In [1]: import numpy as np

In [2]: np.set_printoptions(precision=2, suppress=True, linewidth=100, sign=" ")

In [3]: mat = np.load("run15.npy")

In [4]: print(mat)
[[-3.  1.  0.  0.]
 [ 0. -3.  1.  0.]
 [ 0.  0. -3.  1.]
 [ 0.  0.  0. -3.]]

In [5]: w, V = np.linalg.eig(mat)

In [6]: print(np.sort(np.linalg.eigvals(np.linalg.inv(mat))))
[-0.33 -0.33 -0.33 -0.33]

In [7]: print(mat @ V[:, 0] - w[0] * V[:, 0])
[ 0.  0.  0.  0.]

In [8]: print(np.einsum("ij,ji->", mat, mat))
36.0

In [9]: print(np.poly(mat))
[   1.   12.   54.  108.   81.]

In [10]: print(np.einsum("ii->", mat))
-12.0

In [11]: Q = mat.astype(float).copy()

In [12]: for j in range(4):
    ...:     Q[:, j] -= Q[:, :j] @ (Q[:, :j].T @ Q[:, j])
    ...:     Q[:, j] /= np.linalg.norm(Q[:, j])
    ...: 

In [13]: print(Q.T @ mat)
[[ 3. -1.  0.  0.]
 [ 0.  3. -1.  0.]
 [ 0.  0.  3. -1.]
 [ 0.  0.  0.  3.]]

In [14]: print(Q.T @ Q)
[[ 1.  0.  0.  0.]
 [ 0.  1.  0.  0.]
 [ 0.  0.  1.  0.]
 [ 0.  0.  0.  1.]]

In [15]: M = np.array([[-3, 3, -1, 2, 0],
    ...:     [0, 1, 3, -3, 1],
    ...:     [0, 0, 3, 1, -2],
    ...:     [0, 0, 0, -2, 1],
    ...:     [0, 0, 0, 0, 1]])

In [16]: w, V = np.linalg.eig(M)

In [17]: print(np.sort(np.linalg.eigvals(M.T)))
[-3. -2.  1.  1.  3.]

In [18]: print(w)
[-3.  1.  3. -2.  1.]

In [19]: J = np.load("w.npy")

In [20]: print(J)
[[-1.  1.  0.]
 [ 1. -1.  0.]
 [ 0.  0. -2.]]

In [21]: print([round(float(np.linalg.det(J[:i, :i])), 2) + 0 for i in range(1, 4)])
[-1.0, 0.0, 0.0]

In [22]: U, sig, VT = np.linalg.svd(J, full_matrices=False)

In [23]: print((sig > 1e-8).sum())
2

In [24]: print(np.round(sig / sig[0], 2) + 0)
[ 1.  1.  0.]

In [25]: print(np.round(U.T @ U, 2) + 0)
[[ 1.  0.  0.]
 [ 0.  1.  0.]
 [ 0.  0.  1.]]

In [26]: print(np.allclose(U * sig @ VT, J))
True

In [27]: print(np.round(U.T @ J @ VT.T, 2) + 0)
[[ 2.  0.  0.]
 [ 0.  2.  0.]
 [ 0.  0.  0.]]

In [28]: print(sig.round(2) + 0)
[ 2.  2.  0.]

In [29]: A2 = np.array([[3, 2, 0], [3, 2, 0], [3, 1, 0]])

In [30]: print(np.einsum("ik,kj->ji", J, A2))
[[ 0.  0. -6.]
 [ 0.  0. -2.]
 [ 0.  0.  0.]]

In [31]: print(J @ A2)
[[ 0.  0.  0.]
 [ 0.  0.  0.]
 [-6. -2.  0.]]

In [32]: print(np.einsum("ik,kj->ij", J, A2))
[[ 0.  0.  0.]
 [ 0.  0.  0.]
 [-6. -2.  0.]]

In [33]: print(np.vstack([J, A2.T]).shape)
(6, 3)

In [34]: print(np.linalg.matrix_rank(J @ A2))
1

In [35]: hat = np.triu(np.array([[1, 2, 1], [3, 0, 1], [3, 2, 3]]), 1) + np.eye(3)

In [36]: A2 = hat @ J @ np.linalg.inv(hat)

In [37]: print(A2)
[[ 1. -3.  0.]
 [ 1. -3.  0.]
 [ 0.  0. -2.]]

In [38]: print(np.poly(A2))
[ 1.  4.  4.  0.]

In [39]: U, sig, VT = np.linalg.svd(J)

In [40]: V = VT[:(sig > 1e-8).sum()]

In [41]: rng = np.random.default_rng(36)

In [42]: x0 = J[1] + 4 * J[2] + rng.integers(2) * np.eye(3)[2]

In [43]: print(x0)
[ 1. -1. -8.]

In [44]: print(np.diag(V.T @ V))
[ 0.5  0.5  1. ]

In [45]: print(np.allclose(V.T @ V @ x0, x0))
True

In [46]: m1 = np.load("block18.npy")

In [47]: print(m1)
[[ 35 -17]
 [-17  29]]

In [48]: w, V = np.linalg.eigh(m1)

In [49]: x0 = np.array([2, -2])

In [50]: print(V * np.sqrt(w) @ V.T)
[[ 5.71 -1.57]
 [-1.57  5.15]]

In [51]: print(V * np.maximum(w, 0) @ V.T)
[[ 35. -17.]
 [-17.  29.]]

In [52]: print(np.abs(m1).sum(axis=1).max(), np.round(np.abs(w).max(), 2))
52 49.26

In [53]: print(x0 @ m1 @ x0)
392

In [54]: print(V * np.abs(w) @ V.T)
[[ 35. -17.]
 [-17.  29.]]

In [55]: print((np.sign(V[:, -1].round(6)) == np.sign(V[0, -1].round(6))).astype(int))
[ 1  0]

In [56]: print(np.kron(np.eye(2, dtype=int), m1))
[[ 35 -17   0   0]
 [-17  29   0   0]
 [  0   0  35 -17]
 [  0   0 -17  29]]

In [57]: print(np.einsum("ii->", m1))
64

In [58]: print(np.round(np.linalg.det(2 * m1), 2), np.round(np.linalg.det(m1), 2))
2904.0 726.0

In [59]: lab = rng.permutation(2)

In [60]: print(lab)
[ 0  1]

In [61]: A2 = m1[lab][:, lab]

In [62]: print(np.trace(A2))
64

In [63]: print(np.sort(np.abs(np.linalg.eigvals(A2))))
[ 14.74  49.26]

In [64]: T = np.stack([m1, 5 * m1, m1[::-1]])

In [65]: print(T.sum(axis=0))
[[193 -73]
 [-67 157]]

In [66]: print(T.shape)
(3, 2, 2)

In [67]: W0 = np.loadtxt("mat.csv", delimiter=",")

In [68]: print(W0)
[[-4.11  2.72  0.27  0.82]
 [ 3.49  2.74  1.08  2.04]
 [-4.92  0.72 -0.33 -0.39]
 [-4.74  1.59 -0.09  0.11]
 [-3.51  3.3   0.49  1.24]
 [ 3.49  2.74  1.08  2.04]
 [ 4.81 -1.34  0.16  0.03]
 [-4.9  -0.07 -0.54 -0.81]
 [-3.75 -2.48 -1.04 -1.94]
 [ 1.91  3.79  1.18  2.36]
 [ 3.64  2.6   1.06  1.98]
 [-1.03 -4.11 -1.17 -2.39]
 [ 4.64  1.08  0.77  1.32]
 [-4.9   0.94 -0.27 -0.26]
 [ 4.57 -1.99 -0.03 -0.36]
 [ 4.81 -1.36  0.15  0.02]
 [ 3.84 -3.01 -0.37 -1.02]
 [-3.42  3.37  0.51  1.29]
 [ 4.88  0.24  0.58  0.9 ]
 [-2.75 -3.33 -1.15 -2.24]
 [-2.85 -3.26 -1.15 -2.22]
 [ 3.96 -2.88 -0.33 -0.94]
 [-0.66 -4.19 -1.16 -2.38]
 [-4.72 -0.87 -0.72 -1.22]
 [ 4.93 -0.67  0.34  0.41]
 [-4.04  2.79  0.3   0.88]
 [-0.46 -4.23 -1.14 -2.37]
 [-0.62  4.3   1.05  2.24]
 [-1.28  4.24  0.97  2.1 ]
 [ 4.31  1.73  0.9   1.62]
 [-1.63 -3.91 -1.18 -2.38]]

In [69]: lab = W0[:, 1] > np.median(W0[:, 1])

In [70]: r0 = W0[lab].mean(axis=0) - W0[~lab].mean(axis=0)

In [71]: print(lab.astype(int))
[ 1  1  1  1  1  1  0  0  0  1  1  0  1  1  0  0  0  1  0  0  0  0  0  0  0  1  0  1  1  1  0]

In [72]: print(np.argsort(-np.abs(r0).round(6), kind="stable"))
[ 1  3  0  2]

In [73]: print(r0)
[-1.24  4.92  1.14  2.47]
